% ipython --no-banner

In [1]: import numpy as np

In [2]: np.set_printoptions(precision=2, suppress=True, linewidth=120, sign=" ")

In [3]: arr = np.array([[-20.71, -9.73, -10.72, -9.67],
   ...:     [-20.36, -9.33, -10.32, -10.29],
   ...:     [-20.29, -9.27, -9.99, -11.53],
   ...:     [-20.56, -8.94, -10.8, -10.8],
   ...:     [-19.93, -9.69, -8.83, -8.44],
   ...:     [-21.38, -10.89, -11.65, -9.87],
   ...:     [-20.28, -10.12, -10.67, -8.61],
   ...:     [-20.83, -9.38, -10.97, -10.11],
   ...:     [-21.92, -10.15, -9.61, -8.29],
   ...:     [-19.07, -9.93, -9.7, -9.72],
   ...:     [-20.94, -8.53, -9.87, -8.97],
   ...:     [-19.83, -11.27, -10.35, -9.9],
   ...:     [-19.21, -10.1, -11.6, -7.81]])

In [4]: arr
Out[4]: 
array([[-20.71,  -9.73, -10.72,  -9.67],
       [-20.36,  -9.33, -10.32, -10.29],
       [-20.29,  -9.27,  -9.99, -11.53],
       [-20.56,  -8.94, -10.8 , -10.8 ],
       [-19.93,  -9.69,  -8.83,  -8.44],
       [-21.38, -10.89, -11.65,  -9.87],
       [-20.28, -10.12, -10.67,  -8.61],
       [-20.83,  -9.38, -10.97, -10.11],
       [-21.92, -10.15,  -9.61,  -8.29],
       [-19.07,  -9.93,  -9.7 ,  -9.72],
       [-20.94,  -8.53,  -9.87,  -8.97],
       [-19.83, -11.27, -10.35,  -9.9 ],
       [-19.21, -10.1 , -11.6 ,  -7.81]])

In [5]: ang = np.radians(15)

In [6]: Rm = np.eye(4)

In [7]: Rm[0, 0] = Rm[1, 1] = np.cos(ang)

In [8]: Rm[0, 1], Rm[1, 0] = -np.sin(ang), np.sin(ang)

In [9]: Rm
Out[9]: 
array([[ 0.97, -0.26,  0.  ,  0.  ],
       [ 0.26,  0.97,  0.  ,  0.  ],
       [ 0.  ,  0.  ,  1.  ,  0.  ],
       [ 0.  ,  0.  ,  0.  ,  1.  ]])

In [10]: B = arr @ Rm.T

In [11]: np.allclose(arr @ arr.T, B @ B.T)
Out[11]: True

In [12]: round(np.linalg.det(Rm), 2), round(float(np.trace(Rm)), 2)
Out[12]: (np.float64(1.0), 3.93)

In [13]: np.linalg.svd(arr, compute_uv=False), np.linalg.svd(B, compute_uv=False)
Out[13]: 
(array([ 96.21,   3.69,   2.91,   2.22]),
 array([ 96.21,   3.69,   2.91,   2.22]))

In [14]: np.allclose(np.linalg.norm(arr, axis=1), np.linalg.norm(B, axis=1))
Out[14]: True

In [15]: Xc = (arr - arr.mean(axis=0)) / arr.std(axis=0)

In [16]: Xc.std(axis=0)
Out[16]: array([ 1.,  1.,  1.,  1.])

In [17]: c = np.linalg.lstsq(np.delete(Xc, 0, axis=1), Xc[:, 0])[0]

In [18]: c
Out[18]: array([-0.11,  0.08,  0.02])

In [19]: round(1 - np.var(Xc[:, 0] - np.delete(Xc, 0, axis=1) @ c), 2)
Out[19]: np.float64(0.02)

In [20]: x = np.array([7, -1, -1, 4])

In [21]: rhs = arr @ x

In [22]: np.linalg.lstsq(arr, rhs)[0]
Out[22]: array([ 7., -1., -1.,  4.])

In [23]: rng = np.random.default_rng(19247)

In [24]: rhs = rhs + 0.02 * rng.normal(size=13)

In [25]: rhs
Out[25]: 
array([-163.19, -164.03, -168.86, -167.34, -154.78, -166.6 , -155.63, -165.85, -166.85, -152.73, -164.07, -156.8 ,
       -144.02])

In [26]: c, *_ = np.linalg.lstsq(arr, rhs)

In [27]: [round(float(np.linalg.norm(np.linalg.solve(arr.T @ arr + lam * np.eye(4), arr.T @ rhs))), 2) for lam in (0, 1, 10, 100)]
Out[27]: [8.18, 7.84, 6.62, 5.99]

In [28]: round(np.linalg.norm(rhs - arr @ c), 2)
Out[28]: np.float64(0.05)

In [29]: c
Out[29]: array([ 7.  , -0.99, -1.01,  3.99])

In [30]: G = np.cov(arr, rowvar=False)

In [31]: np.argsort(-arr.std(axis=0).round(6), kind="stable")
Out[31]: array([ 3,  2,  0,  1])

In [32]: np.linalg.eigvalsh(G)[::-1]
Out[32]: array([ 1.2 ,  0.76,  0.64,  0.38])

In [33]: np.argwhere(np.triu(np.abs(np.corrcoef(arr.T)) > 0.8, 1))
Out[33]: array([], shape=(0, 2), dtype=int64)

In [34]: G
Out[34]: 
array([[ 0.64, -0.06,  0.04,  0.05],
       [-0.06,  0.56,  0.16, -0.19],
       [ 0.04,  0.16,  0.64,  0.08],
       [ 0.05, -0.19,  0.08,  1.14]])

In [35]: np.corrcoef(arr.T)
Out[35]: 
array([[ 1.  , -0.1 ,  0.06,  0.06],
       [-0.1 ,  1.  ,  0.26, -0.23],
       [ 0.06,  0.26,  1.  ,  0.09],
       [ 0.06, -0.23,  0.09,  1.  ]])

In [36]: np.round(np.corrcoef(arr[:, 3], arr[:, 0])[0, 1], 2)
Out[36]: np.float64(0.06)

In [37]: np.median(arr, axis=0)
Out[37]: array([-20.36,  -9.73, -10.35,  -9.72])
